% python3 -q
>>> import numpy as np
>>> import numpy.linalg as la
>>> np.set_printoptions(precision=2, suppress=True, linewidth=140, sign=" ")
>>> def tidy(a):
...     return np.round(a, 2) + 0
... 
>>> X = np.loadtxt("block7.csv", delimiter=",")
>>> print(X)
[[-4. -5. -1.  1. -2.  1.]
 [ 1. -4. -5. -1.  1. -2.]
 [-2.  1. -4. -5. -1.  1.]
 [ 1. -2.  1. -4. -5. -1.]
 [-1.  1. -2.  1. -4. -5.]
 [-5. -1.  1. -2.  1. -4.]]
>>> tidy(np.abs(la.eigvals(X)).max())
np.float64(10.0)
>>> np.allclose(X, X.T)
False
>>> np.allclose(X @ X.T, X.T @ X)
True
>>> tidy(la.matrix_power(X, 3))
array([[-148., -150., -345., -222.,  -39.,  -96.],
       [ -96., -148., -150., -345., -222.,  -39.],
       [ -39.,  -96., -148., -150., -345., -222.],
       [-222.,  -39.,  -96., -148., -150., -345.],
       [-345., -222.,  -39.,  -96., -148., -150.],
       [-150., -345., -222.,  -39.,  -96., -148.]])
>>> X @ (-1.0) ** np.arange(6)
array([-4.,  4., -4.,  4., -4.,  4.])
>>> (X @ X)[0]
array([11., 34., 39., -2.,  8., 10.])
>>> out = X / la.norm(X, axis=1, keepdims=True)
>>> G = out @ out.T
>>> tidy(np.degrees(np.arccos(np.clip(G[5, 4], -1, 1))))
np.float64(70.53)
>>> print(tidy(G[5]))
[ 0.33  0.1   0.21  0.1   0.33  1.  ]
>>> X.sum(axis=0)
array([-10., -10., -10., -10., -10., -10.])
>>> tidy(la.svd(X, compute_uv=False))
array([ 10.  ,   7.  ,   7.  ,   6.08,   6.08,   4.  ])
>>> X.shape
(6, 6)
>>> np.abs(X).max()
np.float64(5.0)
>>> np.diff(X, axis=0)
array([[ 5.,  1., -4., -2.,  3., -3.],
       [-3.,  5.,  1., -4., -2.,  3.],
       [ 3., -3.,  5.,  1., -4., -2.],
       [-2.,  3., -3.,  5.,  1., -4.],
       [-4., -2.,  3., -3.,  5.,  1.]])
>>> print(X.sum(axis=1))
[-10. -10. -10. -10. -10. -10.]
>>> np.unravel_index(np.abs(X).argmax(), X.shape)
(np.int64(0), np.int64(1))
>>> arr = np.load("arr.npy")
>>> arr
array([[15.,  8., 16.,  0., 16., 12.],
       [ 8.,  3.,  8.,  0.,  8.,  6.],
       [16.,  8., 15.,  0., 16., 12.],
       [ 0.,  0.,  0., -1.,  0.,  0.],
       [16.,  8., 16.,  0., 15., 12.],
       [12.,  6., 12.,  0., 12.,  8.]])
>>> Uu, sv, Vt = la.svd(arr)
>>> tidy(sv)
array([ 60.,   1.,   1.,   1.,   1.,   1.])
>>> np.argmax(sv[:-1] / (sv[1:] + 1e-6)) + 1
np.int64(1)
>>> out = Uu[:, :1] @ np.diag(sv[:1]) @ Vt[:1]
>>> la.matrix_rank(out)
np.int64(1)
>>> print(la.matrix_rank(arr, rtol=0.05))
1
>>> x0 = np.array([0, -1, 2, 1, 0, -2])
>>> rhs = arr @ x0
>>> rhs
array([ 0.,  1., -2., -1.,  0.,  2.])
>>> tidy(la.solve(arr, -1 * rhs))
array([ 0.,  1., -2., -1.,  0.,  2.])
>>> tidy(la.solve(arr, rhs))
array([ 0., -1.,  2.,  1.,  0., -2.])
>>> tidy(la.solve(arr.T, arr[2]))
array([ 0.,  0.,  1.,  0.,  0.,  0.])
>>> tidy(la.solve(arr, arr[:, 1]))
array([ 0.,  1.,  0.,  0.,  0.,  0.])
>>> tidy(la.norm(arr) ** 2 / la.norm(arr, 2) ** 2)
np.float64(1.0)
>>> tidy(la.norm(arr[2] - arr[3]))
np.float64(30.76)
>>> print(tidy(la.norm(arr, "nuc")))
65.0
>>> tidy(la.norm(arr, axis=0))
array([ 30.74,  15.39,  30.74,   1.  ,  30.74,  23.07])
>>> x0 = np.array([2, 0, 1, 2, 2, 0])
>>> rhs = X @ x0
>>> rhs
array([-11.,  -3., -20., -15., -10., -11.])
>>> tidy(la.solve(X, 2 * rhs))
array([ 4.,  0.,  2.,  4.,  4.,  0.])
>>> print(tidy(la.solve(X, rhs)))
[ 2.  0.  1.  2.  2.  0.]
>>> print(tidy(la.solve(X.T, X[0])))
[ 1.  0.  0.  0.  0.  0.]
>>> rng = np.random.default_rng(987946)
>>> lab = rng.permutation(6)
>>> out = arr[:, lab] * rng.choice([-1, 1], 6)
>>> print(out)
[[16. -0. 15. 16. 12. -8.]
 [ 8. -0.  8.  8.  6. -3.]
 [15. -0. 16. 16. 12. -8.]
 [ 0.  1.  0.  0.  0. -0.]
 [16. -0. 16. 15. 12. -8.]
 [12. -0. 12. 12.  8. -6.]]
>>> Uu, _, Vt = la.svd(arr.T @ out)
>>> tidy(la.lstsq(arr, out)[0])
array([[ 0.,  0.,  1.,  0.,  0.,  0.],
       [ 0.,  0.,  0.,  0.,  0., -1.],
       [ 1.,  0.,  0.,  0.,  0.,  0.],
       [ 0., -1.,  0.,  0.,  0.,  0.],
       [ 0.,  0.,  0.,  1.,  0.,  0.],
       [ 0.,  0.,  0.,  0.,  1.,  0.]])
>>> lab
array([ 2,  3,  0,  4,  5,  1])
>>> print(tidy(Uu @ Vt))
[[ 0.  0.  1.  0.  0.  0.]
 [ 0.  0.  0.  0.  0. -1.]
 [ 1.  0.  0.  0.  0.  0.]
 [ 0. -1.  0.  0.  0.  0.]
 [ 0.  0.  0.  1.  0.  0.]
 [ 0.  0.  0.  0.  1.  0.]]
>>> K = np.loadtxt("sample2.csv", delimiter=",")
>>> K
array([[-2.97,  0.96,  0.99,  5.04,  1.96,  2.02],
       [-2.94,  1.01,  1.05,  4.95,  2.03,  2.  ],
       [-2.96,  0.97,  0.96,  4.93,  1.99,  2.01],
       [-2.99,  0.97,  1.01,  5.01,  2.03,  1.99],
       [-2.98,  0.98,  0.89,  4.96,  2.04,  1.91],
       [-2.99,  1.03,  1.  ,  4.97,  2.04,  1.97],
       [-2.86,  1.03,  1.02,  4.99,  1.98,  1.93],
       [-3.05,  1.01,  0.99,  5.01,  1.85,  1.9 ],
       [-3.02,  1.02,  0.88,  5.  ,  2.03,  1.97],
       [-2.93,  0.96,  1.04,  4.96,  2.04,  2.  ],
       [-2.96,  1.01,  1.09,  4.94,  2.04,  2.  ],
       [-3.01,  0.94,  1.01,  4.94,  2.08,  1.94],
       [-2.97,  1.01,  1.04,  5.03,  2.  ,  2.02],
       [-2.96,  0.94,  0.95,  5.04,  1.96,  2.08],
       [-3.19,  1.  ,  0.95,  4.94,  1.93,  1.97],
       [-3.04,  1.03,  0.9 ,  4.99,  1.95,  2.02],
       [-4.97,  4.02,  1.04,  0.05, -4.92,  5.06],
       [-4.97,  4.07,  1.  ,  0.01, -5.05,  4.96],
       [-4.89,  4.02,  1.11,  0.  , -5.02,  4.87],
       [-5.09,  4.07,  1.  , -0.04, -4.99,  5.08],
       [-5.05,  4.07,  0.97,  0.03, -4.99,  4.9 ],
       [-4.98,  3.94,  1.03,  0.04, -5.07,  4.94],
       [-4.96,  4.03,  1.05,  0.01, -5.01,  4.92],
       [-4.91,  4.06,  0.9 , -0.04, -5.02,  4.98],
       [-4.96,  4.  ,  1.1 , -0.03, -4.94,  5.  ],
       [-5.04,  3.96,  0.98,  0.09, -4.98,  4.94],
       [-5.06,  3.94,  0.88,  0.03, -5.05,  5.03],
       [-5.04,  4.14,  0.98,  0.  , -5.  ,  5.07],
       [-4.94,  3.96,  0.93, -0.01, -5.03,  5.03],
       [-5.01,  3.95,  0.95,  0.  , -4.96,  5.01],
       [-4.98,  3.94,  1.01, -0.02, -5.02,  4.99],
       [-5.02,  4.02,  1.04, -0.03, -4.98,  5.08]])
>>> Uu, sv, Vt = la.svd(K, full_matrices=False)
>>> np.abs(Uu[:, 0]).round(6).argmax()
np.int64(27)
>>> tidy(sv)
array([ 39.81,  24.18,   0.38,   0.31,   0.27,   0.24])
>>> print(tidy(Uu.T @ K @ Vt.T))
[[ 39.81   0.     0.     0.     0.     0.  ]
 [  0.    24.18   0.     0.     0.     0.  ]
 [  0.     0.     0.38   0.     0.     0.  ]
 [  0.     0.     0.     0.31   0.     0.  ]
 [  0.     0.     0.     0.     0.27   0.  ]
 [  0.     0.     0.     0.     0.     0.24]]
>>> print(tidy(sv / sv[0]))
[ 1.    0.61  0.01  0.01  0.01  0.01]
>>> tidy(np.abs(Vt[0]))
array([ 0.57,  0.41,  0.13,  0.17,  0.41,  0.54])
>>> Xc = (K - K.mean(axis=0)) / K.std(axis=0)
>>> np.argwhere(np.abs(Xc) > 2)
array([], shape=(0, 2), dtype=int64)
>>> coef = la.lstsq(np.delete(Xc, 5, axis=1), Xc[:, 5])[0]
>>> tidy(coef)
array([-0.1 ,  0.05,  0.  , -0.72, -0.14])
>>> np.abs(coef).argmax()
np.int64(3)
>>> tidy(1 - np.var(Xc[:, 5] - np.delete(Xc, 5, axis=1) @ coef))
np.float64(1.0)
>>> print(tidy(np.abs(la.svd(arr)[2][-1])))
[ 0.86  0.15  0.31  0.    0.31  0.23]
>>> tidy(la.norm(arr, 2) / la.norm(arr))
np.float64(1.0)
>>> round(np.log10(la.cond(arr)))
2
>>> J = np.array([[5, 3, 4, 0, 1, 0],
...     [0, 5, 3, 4, 0, 1],
...     [1, 0, 5, 3, 4, 0],
...     [0, 1, 0, 5, 3, 4],
...     [4, 0, 1, 0, 5, 3],
...     [3, 4, 0, 1, 0, 5]])
>>> Uu, sv, Vt = la.svd(J, full_matrices=False)
>>> Uu.shape, sv.shape, Vt.shape
((6, 6), (6,), (6, 6))
>>> (sv > 1e-8).sum()
np.int64(6)
>>> x0 = np.array([2, 3, 1, 2, 1, 0])
>>> h1 = np.maximum(J @ x0, 0)
>>> J * (h1 > 1e-9)[:, None]
array([[ 5,  3,  4,  0,  1,  0],
       [ 0,  5,  3,  4,  0,  1],
       [ 1,  0,  5,  3,  4,  0],
       [ 0,  1,  0,  5,  3,  4],
       [ 4,  0,  1,  0,  5,  3],
       [ 3,  4,  0,  1,  0,  5]])
>>> h1
array([ 24,  26,  17,  16,  14,  20])
>>> tidy(np.tanh(J @ x0))
array([ 1.,  1.,  1.,  1.,  1.,  1.])
>>> out = la.inv(J)
>>> tidy(la.slogdet(J)[0])
np.float64(1.0)
>>> print(tidy(la.cond(J)))
13.0
>>> np.allclose(out, J.T)
False
>>> u = np.array([2, 1, 2, -3, 2, 2])
>>> out = J + np.outer(u, np.eye(6)[0])
>>> tidy(la.det(out) / la.det(J)), tidy(1 + la.solve(J, u)[0])
(np.float64(-0.11), np.float64(-0.11))
>>> print(la.matrix_rank(la.inv(out) - la.inv(J), tol=1e-8))
1
>>> x0 = np.array([-5, -4, 1, 0, 5, 4])
>>> rhs = J @ x0
>>> rhs
array([-28, -13,  20,  27,  18, -11])
>>> print(tidy(la.solve(J, J[:, 4])))
[ 0.  0.  0.  0.  1.  0.]
>>> tidy(la.solve(J.T, J[0]))
array([ 1.,  0.,  0.,  0.,  0.,  0.])
>>> tidy(la.solve(J, rhs + J[:, 3]))
array([-5., -4.,  1.,  1.,  5.,  4.])
>>> tidy(la.solve(J, 3 * rhs))
array([-15., -12.,   3.,   0.,  15.,  12.])
>>> mat = np.load("out1.npy")
>>> print(mat)
[[ 2  2  2  2  2  1  2]
 [ 2  2  2  2  2  2  1]
 [ 2  2  2  2  2  2  2]
 [ 2  2  2  2  2  2  2]
 [ 2  2  2  2  2  2  2]
 [ 1  2  2  2  2  2  2]
 [ 2  1  2  2  2  2  2]]
>>> print(mat @ mat)
[[ 25  24  26  26  26  24  24]
 [ 24  25  26  26  26  24  24]
 [ 26  26  28  28  28  26  26]
 [ 26  26  28  28  28  26  26]
 [ 26  26  28  28  28  26  26]
 [ 24  24  26  26  26  25  24]
 [ 24  24  26  26  26  24  25]]
>>> tidy(np.abs(la.eigvals(mat)).max())
np.float64(13.45)
>>> np.allclose(mat @ mat.T, mat.T @ mat)
True
>>> u = np.array([-3, 0, -4, 2, 4, 1])
>>> g = np.array([3, 0, 2, 2])
>>> F = u[:, None] + g[None, :]
>>> F
array([[ 0, -3, -1, -1],
       [ 3,  0,  2,  2],
       [-1, -4, -2, -2],
       [ 5,  2,  4,  4],
       [ 7,  4,  6,  6],
       [ 4,  1,  3,  3]])
>>> u, g = F[3], F[1]
>>> u @ g
np.int64(31)
>>> print(u @ u)
61
>>> p = (u @ g) / (u @ u) * u
>>> (g - p) @ u
np.float64(0.0)
>>> la.matrix_rank(np.outer(u, g))
np.int64(1)
>>> print(tidy(p))
[ 2.54  1.02  2.03  2.03]
>>> def softmax(z):
...     e = np.exp(z - z.max(axis=-1, keepdims=True))
...     return e / e.sum(axis=-1, keepdims=True)
... 
>>> softmax(F).sum(axis=1)
array([ 1.,  1.,  1.,  1.,  1.,  1.])
>>> tidy(softmax(10 * F[1]))
array([ 1.,  0.,  0.,  0.])
>>> S = F @ F.T / np.sqrt(4)
>>> softmax(S).round(6).argmax(axis=1)
array([ 2,  4,  2,  4,  4,  4])
>>> tidy(softmax(S))
array([[ 0.08,  0.  ,  0.92,  0.  ,  0.  ,  0.  ],
       [ 0.  ,  0.  ,  0.  ,  0.  ,  1.  ,  0.  ],
       [ 0.01,  0.  ,  0.99,  0.  ,  0.  ,  0.  ],
       [ 0.  ,  0.  ,  0.  ,  0.  ,  1.  ,  0.  ],
       [ 0.  ,  0.  ,  0.  ,  0.  ,  1.  ,  0.  ],
       [ 0.  ,  0.  ,  0.  ,  0.  ,  1.  ,  0.  ]])
>>> W = np.array([[2, 1], [2, 1], [1, 2], [1, 0]])
>>> coef = np.array([-2, 2])
>>> H = np.maximum(F @ W + coef, 0)
>>> tidy((H > 0).mean(axis=0))
array([ 0.67,  0.67])
>>> H
array([[  0,   0],
       [  8,   9],
       [  0,   0],
       [ 20,  17],
       [ 32,  25],
       [ 14,  13]])
>>> Z = np.array([[-7, 2, -1], [1, 8, 8]])
>>> (H @ Z).round(6).argmax(axis=1)
array([ 0,  1,  0,  1,  1,  1])
>>> H @ Z
array([[   0,    0,    0],
       [ -47,   88,   64],
       [   0,    0,    0],
       [-123,  176,  116],
       [-199,  264,  168],
       [ -85,  132,   90]])
>>> x0 = np.array([4, 3])
>>> h1 = np.maximum(H @ x0, 0)
>>> h1
array([   0,   59,    0,  131,  203,   95])
>>> print(np.flatnonzero(h1 > 1e-9))
[ 1  3  4  5]
>>> H.T @ h1
array([ 10918,   9068])
>>> tidy(la.norm(F, 2) / la.norm(F))
np.float64(0.96)
>>> print([round(float(x), 2) for x in la.svd(F, compute_uv=False)[:3]])
[16.32, 4.44, 0.0]
>>> la.cond(F) > 100
np.True_
>>> print(la.matrix_rank(F, rtol=0.1))
2
>>> W0 = np.loadtxt("mat.csv", delimiter=",")
>>> W0
array([[ 1.,  3.,  3., -2.,  0., -1.],
       [ 1.,  2.,  0., -1.,  0.,  0.],
       [ 0.,  1.,  2.,  3.,  3.,  2.],
       [ 1.,  3.,  3., -2.,  0., -1.],
       [ 2., -1.,  3., -1., -3.,  1.]])
>>> la.lstsq(W0[:-1].T, W0[-1])[2]
np.int32(3)
>>> la.cond(W0) > 100
np.True_
>>> np.argsort(-la.norm(W0, axis=0).round(6), kind="stable")[:3]
array([ 2,  1,  3])
>>> [round(float(x), 2) for x in la.svd(W0, compute_uv=False)[:3]]
[7.52, 5.44, 4.22]
>>> tidy(la.norm(W0, 2) / la.norm(W0))
np.float64(0.73)
>>> la.matrix_rank(W0, rtol=0.1)
np.int64(4)
>>> Uu, sv, Vt = la.svd(W0)
>>> vecs = Vt[:(sv > 1e-8).sum()]
>>> x0 = W0[2] + -3 * W0[1] + rng.integers(2) * np.eye(6)[0]
>>> x0
array([-2., -5.,  2.,  6.,  3.,  2.])
>>> print(tidy(np.diag(vecs.T @ vecs)))
[ 0.48  0.79  1.    0.53  0.63  0.58]
>>> np.allclose(vecs.T @ vecs @ x0, x0)
False
>>> tidy(vecs.T @ vecs)
array([[ 0.48,  0.22,  0.02, -0.08, -0.25,  0.36],
       [ 0.22,  0.79,  0.  , -0.2 ,  0.28, -0.01],
       [ 0.02,  0.  ,  1.  ,  0.02,  0.  , -0.02],
       [-0.08, -0.2 ,  0.02,  0.53,  0.3 ,  0.33],
       [-0.25,  0.28,  0.  ,  0.3 ,  0.63, -0.03],
       [ 0.36, -0.01, -0.02,  0.33, -0.03,  0.58]])
>>> rank = la.matrix_rank(W0)
>>> rank
np.int64(4)
>>> N = la.svd(W0)[2][rank:].T
>>> tidy(W0 @ N)
array([[ 0.,  0.],
       [ 0.,  0.],
       [ 0.,  0.],
       [ 0.,  0.],
       [ 0.,  0.]])
>>> tidy(N @ N.T)
array([[ 0.52, -0.22, -0.02,  0.08,  0.25, -0.36],
       [-0.22,  0.21,  0.  ,  0.2 , -0.28,  0.01],
       [-0.02,  0.  ,  0.  , -0.02,  0.  ,  0.02],
       [ 0.08,  0.2 , -0.02,  0.47, -0.3 , -0.33],
       [ 0.25, -0.28,  0.  , -0.3 ,  0.37,  0.03],
       [-0.36,  0.01,  0.02, -0.33,  0.03,  0.42]])
>>> theta = np.radians(45)
>>> R = np.eye(6)
>>> R[0, 0] = R[5, 5] = np.cos(theta)
>>> R[0, 5], R[5, 0] = -np.sin(theta), np.sin(theta)
>>> tidy(R)
array([[ 0.71,  0.  ,  0.  ,  0.  ,  0.  , -0.71],
       [ 0.  ,  1.  ,  0.  ,  0.  ,  0.  ,  0.  ],
       [ 0.  ,  0.  ,  1.  ,  0.  ,  0.  ,  0.  ],
       [ 0.  ,  0.  ,  0.  ,  1.  ,  0.  ,  0.  ],
       [ 0.  ,  0.  ,  0.  ,  0.  ,  1.  ,  0.  ],
       [ 0.71,  0.  ,  0.  ,  0.  ,  0.  ,  0.71]])
>>> out = W0 @ R.T
>>> print(np.allclose(la.norm(W0, axis=1), la.norm(out, axis=1)))
True
>>> tidy(np.abs(out - W0).max(axis=0))
array([ 1.41,  0.  ,  0.  ,  0.  ,  0.  ,  1.12])
>>> tidy(out)
array([[ 1.41,  3.  ,  3.  , -2.  ,  0.  ,  0.  ],
       [ 0.71,  2.  ,  0.  , -1.  ,  0.  ,  0.71],
       [-1.41,  1.  ,  2.  ,  3.  ,  3.  ,  1.41],
       [ 1.41,  3.  ,  3.  , -2.  ,  0.  ,  0.  ],
       [ 0.71, -1.  ,  3.  , -1.  , -3.  ,  2.12]])
